% python3 -q
>>> import numpy as np
>>> import numpy.linalg as la
>>> np.set_printoptions(precision=1, suppress=True, linewidth=100)
>>> W0 = np.loadtxt("test6.csv", delimiter=",")
>>> print(W0)
[[-1.  0. -2.  0.]
 [ 0. -1.  0. -2.]
 [-2.  0. -1.  0.]
 [ 0. -2.  0. -1.]]
>>> t3 = np.stack([W0, -2 * W0, W0[::-1]])
>>> la.matrix_rank(t3.reshape(3, -1))
np.int64(2)
>>> la.matrix_rank(t3)
array([4, 4, 4])
>>> la.norm(t3, axis=(1, 2))
array([4.5, 8.9, 4.5])
>>> t3.sum(axis=0)
array([[ 1., -2.,  2., -1.],
       [-2.,  1., -1.,  2.],
       [ 2., -1.,  1., -2.],
       [-1.,  2., -2.,  1.]])
>>> hat = np.triu(np.array([[-6, 8, 6, -8], [-9, 1, 5, -7], [4, 6, 6, 3], [-7, 7, 3, 9]]), 1) + np.eye(4)
>>> A2 = hat @ W0 @ la.inv(hat)
>>> A2
array([[ -13.,  112., -490., 2142.],
       [ -10.,   93., -410., 1806.],
       [  -2.,   10.,  -39.,  168.],
       [   0.,   -2.,   10.,  -45.]])
>>> round(float(la.det(A2)), 1)
9.0
>>> np.poly(A2)
array([  1.,   4.,  -2., -12.,   9.])
>>> m1 = np.load("arr.npy")
>>> print(m1)
[[0.8 0.2]
 [0.  1. ]]
>>> hat = np.triu(np.array([[2, 1], [0, 0]]), 1) + np.eye(2)
>>> A2 = hat @ m1 @ la.inv(hat)
>>> print(hat @ m1 - m1 @ hat)
[[0.  0.2]
 [0.  0. ]]
>>> np.trace(A2), np.trace(m1)
(np.float64(1.8), np.float64(1.8))
>>> A2
array([[0.8, 0.4],
       [0. , 1. ]])
>>> np.round(la.det(A2), 1)
np.float64(0.8)
>>> la.matrix_rank(A2)
np.int64(2)
>>> vals, evecs = la.eig(m1)
>>> np.prod(vals)
np.float64(0.8)
>>> np.sort(la.eigvals(m1.T))
array([0.8, 1. ])
>>> m1 @ m1
array([[0.6, 0.4],
       [0. , 1. ]])
>>> print(la.matrix_power(m1 - np.diag(np.diag(m1)), 2))
[[0. 0.]
 [0. 0.]]
>>> [int(la.matrix_rank(la.matrix_power(m1, p))) for p in range(1, 3)]
[2, 2]
>>> np.prod(np.diag(m1)), round(float(la.det(m1)), 1)
(np.float64(0.8), 0.8)
>>> vals, evecs = la.eigvalsh(W0)
Traceback (most recent call last):
  File "<python-input-31>", line 1, in <module>
    vals, evecs = la.eigvalsh(W0)
    ^^^^^^^^^^^
ValueError: too many values to unpack (expected 2)
>>> vals, evecs = la.eigh(W0)
>>> np.round(evecs.T @ W0 @ evecs, 1) + 0
array([[-3.,  0.,  0.,  0.],
       [ 0., -3.,  0.,  0.],
       [ 0.,  0.,  1.,  0.],
       [ 0.,  0.,  0.,  1.]])
>>> print(la.eigvalsh(W0 + -3 * np.eye(4)))
[-6. -6. -2. -2.]
>>> la.eigvalsh(W0 @ W0)
array([1., 1., 9., 9.])
>>> A2 = np.array([[3, 2, 0], [0, 1, 1]])
>>> np.einsum("ik,kj->ji", m1, A2)
array([[2.4, 0. ],
       [1.8, 1. ],
       [0.2, 1. ]])
>>> np.einsum("ik,kj->ij", m1, A2)
array([[2.4, 1.8, 0.2],
       [0. , 1. , 1. ]])
>>> print(la.matrix_rank(np.vstack([m1, A2.T])))
2
>>> F = np.load("mat.npy")
>>> F
array([[-19.2,   1.5,   3.9],
       [ -5.3,  -1.6,   6.1],
       [ -4.8,  -1.6,   6.1],
       [ -4.7,  -1.6,   6.1],
       [ -0.7,  -1.7,   5. ],
       [  1.1,  -0.7,   1.8],
       [ -4.1,  -0.5,  -0.2],
       [ -5.5,  -1.5,   1. ],
       [ -5.6,  -1.6,   1.2],
       [ -8.8,  -7.8,  10.1],
       [ -9.1,  -9.8,  13.3],
       [ -3.8, -39.8,  58.8],
       [ -2.2, -44.2,  65.7],
       [ -0.3, -49.1,  73.2],
       [  0.9, -52.3,  78. ],
       [  5.2, -62.3,  93.3]])
>>> cent = F[[2, 11]].astype(float)
>>> for _ in range(6):
...     z = la.norm(F[:, None] - cent, axis=-1).argmin(axis=1)
...     cent = np.array([F[z == j].mean(axis=0) for j in range(2)])
... 
>>> z
array([0, 0, 0, 0, 0, 0, 0, 0, 0, 0, 0, 1, 1, 1, 1, 1])
>>> np.bincount(z)
array([11,  5])
>>> cent[1] - cent[0]
array([  6. , -47.1,  68.9])
>>> cent.round(1) + 0
array([[ -6.1,  -2.4,   4.9],
       [  0. , -49.5,  73.8]])
>>> t = np.radians(90)
>>> R = np.eye(3)
>>> R[0, 0] = R[2, 2] = np.cos(t)
>>> R[0, 2], R[2, 0] = -np.sin(t), np.sin(t)
>>> R.round(1) + 0
array([[ 0.,  0., -1.],
       [ 0.,  1.,  0.],
       [ 1.,  0.,  0.]])
>>> A2 = cent @ R.T
>>> la.svd(cent, compute_uv=False), la.svd(A2, compute_uv=False)
(array([89.1,  6.1]), array([89.1,  6.1]))
>>> np.abs(A2 - cent).max(axis=0)
array([73.8,  0. , 73.8])
>>> np.allclose(cent @ cent.T, A2 @ A2.T)
True
>>> np.allclose(la.norm(cent, axis=1), la.norm(A2, axis=1))
True
>>> cov = np.cov(F, rowvar=False)
>>> np.polyfit(F[:, 2], F[:, 1], 1)
array([-0.7,  0.9])
>>> np.corrcoef(F.T)
array([[ 1. , -0.6,  0.6],
       [-0.6,  1. , -1. ],
       [ 0.6, -1. ,  1. ]])
>>> np.argsort(-F.std(axis=0).round(6), kind="stable")
array([2, 1, 0])
>>> np.median(F, axis=0)
array([-4.4, -1.6,  6.1])
>>> round(np.corrcoef(F[:, 2], F[:, 1])[0, 1], 1)
np.float64(-1.0)
>>> x0 = np.array([5, -3, 3])
>>> target = F @ x0
>>> np.round(la.pinv(F) @ F, 1) + 0
array([[1., 0., 0.],
       [0., 1., 0.],
       [0., 0., 1.]])
>>> target
array([-88.8,  -3.4,  -0.9,  -0.4,  16.6,  13. , -19.6, -20. , -19.6,   9.7,  23.8, 276.8, 318.7,
       365.4, 395.4, 492.8])
>>> la.solve(F.T @ F, F.T @ target)
array([ 5., -3.,  3.])
>>> print(la.lstsq(F, target)[0])
[ 5. -3.  3.]
>>> rng = np.random.default_rng(1698)
>>> target = target + 0.1 * rng.normal(size=16)
>>> print(target)
[-88.9  -3.5  -0.9  -0.4  16.6  13.1 -19.8 -20.1 -19.7   9.6  23.9 276.9 318.8 365.3 395.4 492.8]
>>> c, *_ = la.lstsq(F, target)
>>> [round(float(la.norm(la.solve(F.T @ F + lam * np.eye(3), F.T @ target))), 2) for lam in (0, 1, 10, 100)]
[6.56, 6.55, 6.5, 6.09]
>>> print(np.round(F.T @ (target - F @ c), 1) + 0)
[0. 0. 0.]
>>> cen = (F - F.mean(axis=0)) / F.std(axis=0)
>>> print(cen.std(axis=0))
[1. 1. 1.]
>>> c = la.lstsq(np.delete(cen, 2, axis=1), cen[:, 2])[0]
>>> np.abs(c).argmax()
np.int64(1)
>>> arr = np.array([[0.1, -0.7, 1.3, 0.2],
...     [-1.0, 1.2, -2.3, 0.2],
...     [1.4, -0.6, 0.7, -0.5],
...     [1.0, -0.7, 0.1, -0.4]])
>>> arr
array([[ 0.1, -0.7,  1.3,  0.2],
       [-1. ,  1.2, -2.3,  0.2],
       [ 1.4, -0.6,  0.7, -0.5],
       [ 1. , -0.7,  0.1, -0.4]])
>>> x0 = np.array([-2, 1, -1, 1])
>>> print(arr @ x0)
[-2.   5.7 -4.6 -3.2]
>>> print(la.norm(arr @ x0) <= la.norm(arr, 2) * la.norm(x0) + 1e-9)
True
>>> A2 = np.array([[5, -2], [5, -5], [3, -4], [-1, 0]])
>>> la.matrix_rank(np.vstack([arr, A2.T]))
np.int64(4)
>>> print(np.einsum("ik,kj->ji", arr, A2))
[[ 0.7 -6.1  6.6  2.2]
 [-1.9  5.2 -2.6  1.1]]
>>> np.einsum("ij->j", arr)
array([ 1.5, -0.8, -0.2, -0.5])
>>> np.einsum("ij,ij->i", arr, arr)
array([2.2, 7.8, 3.1, 1.7])
>>> A2 = arr / la.norm(arr, axis=1, keepdims=True)
>>> cov = A2 @ A2.T
>>> cov
array([[ 1. , -0.9,  0.5,  0.3],
       [-0.9,  1. , -0.8, -0.6],
       [ 0.5, -0.8,  1. ,  0.9],
       [ 0.3, -0.6,  0.9,  1. ]])
>>> la.norm(A2, axis=1)
array([1., 1., 1., 1.])
>>> (cov - 2 * np.eye(4)).round(6).argmax(axis=1)
array([2, 3, 3, 2])
>>> np.argwhere(np.triu(np.abs(cov) > 0.95, 1))
array([], shape=(0, 2), dtype=int64)
>>> (np.abs(cov) > 0.9).astype(int)
array([[1, 1, 0, 0],
       [1, 1, 0, 0],
       [0, 0, 1, 1],
       [0, 0, 1, 1]])
>>> M = np.minimum.outer(np.arange(1, 4), np.arange(1, 4)) * -1
>>> print(M)
[[-1 -1 -1]
 [-1 -2 -2]
 [-1 -2 -3]]
>>> r0 = np.array([3, -1, 3])
>>> A2 = M + np.outer(r0, np.eye(3)[2])
>>> round(float(la.det(A2) / la.det(M)), 1), round(1 + la.solve(M, r0)[2], 1)
(-3.0, np.float64(-3.0))
>>> la.matrix_rank(A2 - M)
np.int64(1)
>>> x0 = np.array([3, 1, 0])
>>> target = M @ x0
>>> target
array([-4, -5, -5])
>>> la.solve(M.T, M[0])
array([ 1., -0., -0.])
>>> la.solve(M, target + M[:, 2])
array([3., 1., 1.])
>>> la.solve(M, 3 * target)
array([ 9.,  3., -0.])
>>> vals, evecs = la.eigh(M)
>>> vals
array([-5. , -0.6, -0.3])
>>> np.round(evecs.T @ evecs, 1) + 0
array([[1., 0., 0.],
       [0., 1., 0.],
       [0., 0., 1.]])
>>> print(np.round(evecs.T @ M @ evecs, 1) + 0)
[[-5.   0.   0. ]
 [ 0.  -0.6  0. ]
 [ 0.   0.  -0.3]]
>>> la.svd(M, compute_uv=False)
array([5. , 0.6, 0.3])
>>> print(la.eigvalsh(M @ M))
[ 0.1  0.4 25.5]
